% python3 -q
>>> import numpy as np
>>> np.set_printoptions(precision=2, suppress=True, linewidth=120)
>>> def tidy(a):
...     return np.round(a, 2) + 0
... 
>>> data = np.loadtxt("dump.csv", delimiter=",")
>>> data
array([[ 14.,  35., -21.,  35.],
       [ 10.,  25., -15.,  25.],
       [  8.,  20., -12.,  20.]])
>>> # column 3 repeats column 1
>>> np.linalg.lstsq(data[:-1].T, data[-1])[2]
np.int32(1)
>>> tidy(np.trace(np.linalg.pinv(data) @ data))
np.float64(1.0)
>>> np.abs(np.diag(np.linalg.qr(data)[1])) > 1e-9
array([ True, False, False])
>>> tidy(data @ np.linalg.pinv(data) @ data)
array([[ 14.,  35., -21.,  35.],
       [ 10.,  25., -15.,  25.],
       [  8.,  20., -12.,  20.]])
>>> r = np.linalg.matrix_rank(data)
>>> r
np.int64(1)
>>> N = np.linalg.svd(data)[2][r:].T
>>> [int(np.linalg.matrix_rank(data[:i])) for i in range(1, len(data) + 1)]
[1, 1, 1]
>>> [int(np.linalg.matrix_rank(data[:, :j + 1])) for j in range(4)]
[1, 1, 1, 1]
>>> [int(np.linalg.matrix_rank(np.delete(data, i, axis=0))) for i in range(3)]
[1, 1, 1]
>>> tidy(data @ N)
array([[0., 0., 0.],
       [0., 0., 0.],
       [0., 0., 0.]])
>>> tidy(N @ N.T)
array([[ 0.94, -0.16,  0.1 , -0.16],
       [-0.16,  0.6 ,  0.24, -0.4 ],
       [ 0.1 ,  0.24,  0.86,  0.24],
       [-0.16, -0.4 ,  0.24,  0.6 ]])
>>> np.linalg.matrix_rank(data.T @ data), np.linalg.matrix_rank(data @ data.T)
(np.int64(1), np.int64(1))
>>> N.shape
(4, 3)
>>> F = np.loadtxt("block16.csv", delimiter=",")
>>> F
array([[ 0., -3.,  0.,  0.],
       [-3.,  0., -3.,  0.],
       [ 0., -3., -3., -3.],
       [ 0.,  0., -3.,  2.]])
>>> # equal to its transpose
>>> data.ravel(order="F")
array([ 14.,  10.,   8.,  35.,  25.,  20., -21., -15., -12.,  35.,  25.,  20.])
>>> data.reshape(2, -1)
array([[ 14.,  35., -21.,  35.,  10.,  25.],
       [-15.,  25.,   8.,  20., -12.,  20.]])
>>> data.reshape(-1, 2)
array([[ 14.,  35.],
       [-21.,  35.],
       [ 10.,  25.],
       [-15.,  25.],
       [  8.,  20.],
       [-12.,  20.]])
>>> t3 = data.reshape(3, 2, -1)
>>> t3.shape
(3, 2, 2)
>>> t3.transpose(1, 0, 2)
array([[[ 14.,  35.],
        [ 10.,  25.],
        [  8.,  20.]],

       [[-21.,  35.],
        [-15.,  25.],
        [-12.,  20.]]])
>>> t3.sum(axis=1)
array([[-7., 70.],
       [-5., 50.],
       [-4., 40.]])
>>> t3[:, 0]
array([[14., 35.],
       [10., 25.],
       [ 8., 20.]])
>>> np.einsum("ihd,ihd->ih", t3, t3)
array([[1421., 1666.],
       [ 725.,  850.],
       [ 464.,  544.]])
>>> np.kron(np.eye(2, dtype=int), F)
array([[ 0., -3.,  0.,  0.,  0., -0.,  0.,  0.],
       [-3.,  0., -3.,  0., -0.,  0., -0.,  0.],
       [ 0., -3., -3., -3.,  0., -0., -0., -0.],
       [ 0.,  0., -3.,  2.,  0.,  0., -0.,  0.],
       [ 0., -0.,  0.,  0.,  0., -3.,  0.,  0.],
       [-0.,  0., -0.,  0., -3.,  0., -3.,  0.],
       [ 0., -0., -0., -0.,  0., -3., -3., -3.],
       [ 0.,  0., -0.,  0.,  0.,  0., -3.,  2.]])
>>> np.einsum("ii->", F)
np.float64(-1.0)
>>> tidy(np.poly(F))
array([  1.,   1., -33.,   9., 135.])
>>> tidy(np.linalg.eigvals(F).sum().real)
np.float64(-1.0)
>>> tidy(np.linalg.det(2 * F)), tidy(np.linalg.det(F))
(np.float64(2160.0), np.float64(135.0))
>>> tidy(np.linalg.eigvals(F))
array([-6.07, -1.94,  4.44,  2.58])
>>> feats = np.loadtxt("run5.csv", delimiter=",")
>>> tidy(feats)
array([[ 0.87,  0.5 ],
       [-0.5 ,  0.87]])
>>> vec = np.array([1, 2])
>>> [p for p in range(1, 25) if np.allclose(np.linalg.matrix_power(feats, p), np.eye(2))]
[12, 24]
>>> tidy(np.abs(np.linalg.eigvals(feats)))
array([1., 1.])
>>> tidy(np.linalg.det(feats))
np.float64(1.0)
>>> tidy(np.linalg.norm(vec)), tidy(np.linalg.norm(feats @ vec))
(np.float64(2.24), np.float64(2.24))
>>> tidy(feats.T @ (feats @ vec))
array([1., 2.])
>>> tidy(np.sort(np.abs(np.degrees(np.angle(np.linalg.eigvals(feats))))))
array([30., 30.])
>>> 2 - np.linalg.matrix_rank(feats - np.eye(2), tol=1e-8)
np.int64(0)
>>> Q, Rm = np.linalg.qr(feats)
>>> np.abs(np.diag(Rm))
array([1., 1.])
>>> tidy(Q)
array([[-0.87,  0.5 ],
       [ 0.5 ,  0.87]])
>>> tidy(Rm)
array([[-1.,  0.],
       [ 0.,  1.]])
>>> np.allclose(Rm.T @ Rm, feats.T @ feats)
True
>>> rng = np.random.default_rng(448819)
>>> labels = rng.permutation(2)
>>> labels
array([0, 1])
>>> Y = feats[labels][:, labels]
>>> tidy(np.linalg.det(Y)), tidy(np.linalg.det(feats[labels]))
(np.float64(1.0), np.float64(1.0))
>>> tidy(np.sort(np.abs(np.linalg.eigvals(Y))))
array([1., 1.])
>>> tidy(np.diag(Y))
array([0.87, 0.87])
>>> tidy(Y)
array([[ 0.87,  0.5 ],
       [-0.5 ,  0.87]])
>>> tidy(np.einsum("ii->", feats))
np.float64(1.73)
>>> tidy(np.linalg.eigvals(feats))
array([0.87+0.5j, 0.87-0.5j])
>>> tidy(np.linalg.det(feats.T))
np.float64(1.0)
>>> tidy(np.linalg.eigvals(feats).sum().real)
np.float64(1.73)
>>> tidy(np.einsum("ij,ji->", feats, feats))
np.float64(1.0)
>>> Uu, s, vt = np.linalg.svd(feats, full_matrices=False)
>>> s
array([1., 1.])
>>> (s > 1e-8).sum()
np.int64(2)
>>> vt @ vt.T
array([[1., 0.],
       [0., 1.]])
>>> tidy(Uu.T @ Uu)
array([[1., 0.],
       [0., 1.]])
>>> np.allclose(Uu * s @ vt, feats)
True
>>> K = np.loadtxt("test18.csv", delimiter=",")
>>> K
array([[ 40.19,   0.67, -18.72],
       [ 40.49,   1.3 , -19.62],
       [ 40.92,  -0.06, -21.22],
       [ 37.14,  -0.54, -20.7 ],
       [ 39.73,  -0.11, -21.55],
       [ 41.21,  -0.3 , -20.58],
       [ 39.11,   0.72, -20.79],
       [ 39.97,   0.24, -21.  ],
       [ 37.77,  -1.25, -19.56],
       [ 39.6 ,   0.82, -21.57],
       [ 40.79,  -0.52, -20.86],
       [ 40.6 ,  -1.25, -21.08],
       [ 40.44,  -0.37, -20.65],
       [ 40.11,  -0.24, -19.34],
       [ 38.5 ,  -2.34, -18.63],
       [ 42.51,   1.59, -19.42],
       [ 40.43,  -1.31, -19.89],
       [ 41.27,  -3.19, -21.05],
       [ 38.17,  -1.76, -19.09],
       [ 39.1 ,   1.79, -19.83],
       [ 38.16,   0.17, -19.19],
       [ 39.22,   0.88, -19.22],
       [ 38.44,   1.01, -20.55]])
>>> Xc = K - K.mean(axis=0)
>>> evecs = np.linalg.svd(Xc)[2][:1]
>>> Y = Xc - Xc @ evecs.T @ evecs
>>> tidy(np.linalg.norm(Y) / np.linalg.norm(Xc))
np.float64(0.74)
>>> np.linalg.norm(Y, axis=1).round(6).argmax()
np.int64(17)
>>> tidy((Xc @ evecs.T).std(axis=0))
array([1.33])
>>> tidy(np.cov(Xc @ evecs.T, rowvar=False))
np.float64(1.84)
>>> Y = data / np.sqrt((data ** 2).mean(axis=1, keepdims=True))
>>> data - data.mean(axis=1, keepdims=True)
array([[ -1.75,  19.25, -36.75,  19.25],
       [ -1.25,  13.75, -26.25,  13.75],
       [ -1.  ,  11.  , -21.  ,  11.  ]])
>>> np.linalg.matrix_rank(Y) == np.linalg.matrix_rank(data)
np.True_
>>> labels = K[:, 2] > np.median(K[:, 2])
>>> r0 = K[labels].mean(axis=0) - K[~labels].mean(axis=0)
>>> labels.astype(int)
array([1, 1, 0, 0, 0, 0, 0, 0, 1, 0, 0, 0, 0, 1, 1, 1, 1, 0, 1, 1, 1, 1, 0])
>>> tidy((((K - K.mean(axis=0)) @ r0 > 0) == labels).mean())
np.float64(0.87)
>>> np.argsort(-np.abs(r0).round(6), kind="stable")
array([2, 0, 1])
>>> vec = np.array([5, -4, -4])
>>> rhs = K @ vec
>>> tidy(np.linalg.lstsq(K, rhs)[0])
array([ 5., -4., -4.])
>>> tidy(np.linalg.pinv(K) @ K)
array([[1., 0., 0.],
       [0., 1., 0.],
       [0., 0., 1.]])
>>> rhs = rhs + 0.1 * rng.normal(size=23)
>>> tidy(rhs)
array([273.19, 275.78, 289.86, 270.63, 285.28, 289.7 , 275.89, 282.79, 272.05, 281.01, 289.45, 292.29, 286.17, 278.96,
       276.22, 283.76, 287.07, 303.14, 274.43, 267.72, 266.75, 269.44, 270.38])
>>> b, *_ = np.linalg.lstsq(K, rhs)
>>> tidy(np.linalg.norm(rhs - K @ b))
np.float64(0.46)
>>> b.round()
array([ 5., -4., -4.])
>>> tidy(K.T @ (rhs - K @ b))
array([0., 0., 0.])
>>> A = np.loadtxt("layer3.csv", delimiter=",")
>>> A
array([[ 0.,  0., -4.,  0.],
       [-4.,  0.,  0.,  0.],
       [ 0.,  3.,  0.,  0.],
       [ 0.,  0.,  0., -2.]])
>>> np.einsum("ii->", A)
np.float64(-2.0)
>>> tidy(np.linalg.det(A[::-1]))
np.float64(-96.0)
>>> r0 = np.array([0, 2, 2, 0])
>>> Y = A + np.outer(r0, np.eye(4)[1])
>>> np.linalg.matrix_rank(np.linalg.inv(Y) - np.linalg.inv(A), tol=1e-8)
np.int64(1)
>>> np.linalg.matrix_rank(Y - A)
np.int64(1)
>>> Y
array([[ 0.,  0., -4.,  0.],
       [-4.,  2.,  0.,  0.],
       [ 0.,  5.,  0.,  0.],
       [ 0.,  0.,  0., -2.]])
>>> Q = A.astype(float).copy()
>>> for j in range(4):
...     Q[:, j] -= Q[:, :j] @ (Q[:, :j].T @ Q[:, j])
...     Q[:, j] /= np.linalg.norm(Q[:, j])
... 
>>> Q.T @ Q
array([[1., 0., 0., 0.],
       [0., 1., 0., 0.],
       [0., 0., 1., 0.],
       [0., 0., 0., 1.]])
>>> Q
array([[ 0.,  0., -1.,  0.],
       [-1.,  0.,  0.,  0.],
       [ 0.,  1.,  0.,  0.],
       [ 0.,  0.,  0., -1.]])
>>> Q.T @ A
array([[4., 0., 0., 0.],
       [0., 3., 0., 0.],
       [0., 0., 4., 0.],
       [0., 0., 0., 2.]])
>>> vec = np.array([-5, -7, 3, -8])
>>> rhs = A @ vec
>>> b, lr = np.zeros(4), 1 / np.linalg.norm(A, 2) ** 2
>>> for i in range(4):
...     b -= lr * A.T @ (A @ b - rhs)
...     if i % 1 == 0: print(i, round(np.linalg.norm(A @ b - rhs), 2))
... 
0 15.11
1 9.86
2 6.98
3 5.12
>>> tidy(b)
array([-5.  , -6.74,  3.  , -5.47])
>>> Q, Rm = np.linalg.qr(A)
>>> abs(Rm[0, 0]), tidy(np.linalg.norm(A[:, 0]))
(np.float64(4.0), np.float64(4.0))
>>> np.allclose(Rm.T @ Rm, A.T @ A)
True
>>> np.trace(Q @ Q.T)
np.float64(4.0)
>>> Q
array([[ 0.,  0., -1.,  0.],
       [ 1.,  0.,  0.,  0.],
       [-0., -1.,  0.,  0.],
       [-0., -0., -0.,  1.]])
>>> arr = np.array([[4, 2, 4], [2, 1, 2], [4, 2, 4]])
>>> Y = np.array([[2, 2, 0], [1, 2, 0], [3, 1, 3]])
>>> np.einsum("ij->j", arr)
array([10,  5, 10])
>>> np.einsum("ik,kj->ji", arr, Y)
array([[22, 11, 22],
       [16,  8, 16],
       [12,  6, 12]])
>>> np.linalg.matrix_rank(np.vstack([arr, Y.T]))
np.int64(3)
>>> arr @ Y
array([[22, 16, 12],
       [11,  8,  6],
       [22, 16, 12]])
>>> Uu, s, vt = np.linalg.svd(arr, full_matrices=False)
>>> np.allclose(Uu * s @ vt, arr)
True
>>> Uu.shape, s.shape, vt.shape
((3, 3), (3,), (3, 3))
>>> tidy(Uu.T @ Uu)
array([[1., 0., 0.],
       [0., 1., 0.],
       [0., 0., 1.]])
>>> np.abs(Uu[:, 0]).round(6).argmax()
np.int64(0)
>>> tidy(s)
array([9., 0., 0.])
>>> (s > 1e-8).sum()
np.int64(1)
>>> w, evecs = np.linalg.eigh(arr)
>>> vec = np.array([-2, -2, -1])
>>> tidy(evecs * np.abs(w) @ evecs.T)
array([[4., 2., 4.],
       [2., 1., 2.],
       [4., 2., 4.]])
>>> (np.sign(evecs[:, -1].round(6)) == np.sign(evecs[0, -1].round(6))).astype(int)
array([1, 1, 1])
>>> tidy(evecs * np.maximum(w, 0) @ evecs.T)
array([[4., 2., 4.],
       [2., 1., 2.],
       [4., 2., 4.]])
>>> np.abs(arr).sum(axis=1).max(), tidy(np.abs(w).max())
(np.int64(10), np.float64(9.0))
>>> vec @ arr @ vec
np.int64(64)
>>> w, evecs = np.linalg.eigvalsh(arr)
Traceback (most recent call last):
  File "<python-input-143>", line 1, in <module>
    w, evecs = np.linalg.eigvalsh(arr)
    ^^^^^^^^
ValueError: too many values to unpack (expected 2)
>>> w, evecs = np.linalg.eigh(arr)
>>> tidy(np.linalg.eigvalsh(arr + -2 * np.eye(3)))
array([-2., -2.,  7.])
>>> tidy(np.linalg.svd(arr, compute_uv=False))
array([9., 0., 0.])
>>> tidy(evecs.T @ evecs)
array([[1., 0., 0.],
       [0., 1., 0.],
       [0., 0., 1.]])
>>> (w > 1e-8).sum(), (w < -1e-8).sum()
(np.int64(1), np.int64(0))
>>> tidy(w)
array([0., 0., 9.])
>>> G = arr.T @ arr
>>> tidy(np.linalg.eigvalsh(G)[::-1])
array([81.,  0.,  0.])
>>> np.diag(G)
array([36,  9, 36])
>>> np.allclose(G, G.T)
True
>>> G
array([[36, 18, 36],
       [18,  9, 18],
       [36, 18, 36]])
>>> X = np.loadtxt("a.csv", delimiter=",")
>>> X
array([[14., 12., 20., 12.],
       [12.,  7., 15.,  9.],
       [20., 15., 23., 15.],
       [12.,  9., 15.,  7.]])
>>> # symmetric, so the eigenvalues are real
>>> Y = np.linalg.inv(X)
>>> (np.abs(Y) > 1e-9).astype(int)
array([[1, 1, 1, 1],
       [1, 1, 1, 1],
       [1, 1, 1, 1],
       [1, 1, 1, 1]])
>>> tidy(X @ Y)
array([[1., 0., 0., 0.],
       [0., 1., 0., 0.],
       [0., 0., 1., 0.],
       [0., 0., 0., 1.]])
>>> tidy(Y)
array([[-0.36,  0.11,  0.18,  0.11],
       [ 0.11, -0.42,  0.13,  0.08],
       [ 0.18,  0.13, -0.28,  0.13],
       [ 0.11,  0.08,  0.13, -0.42]])
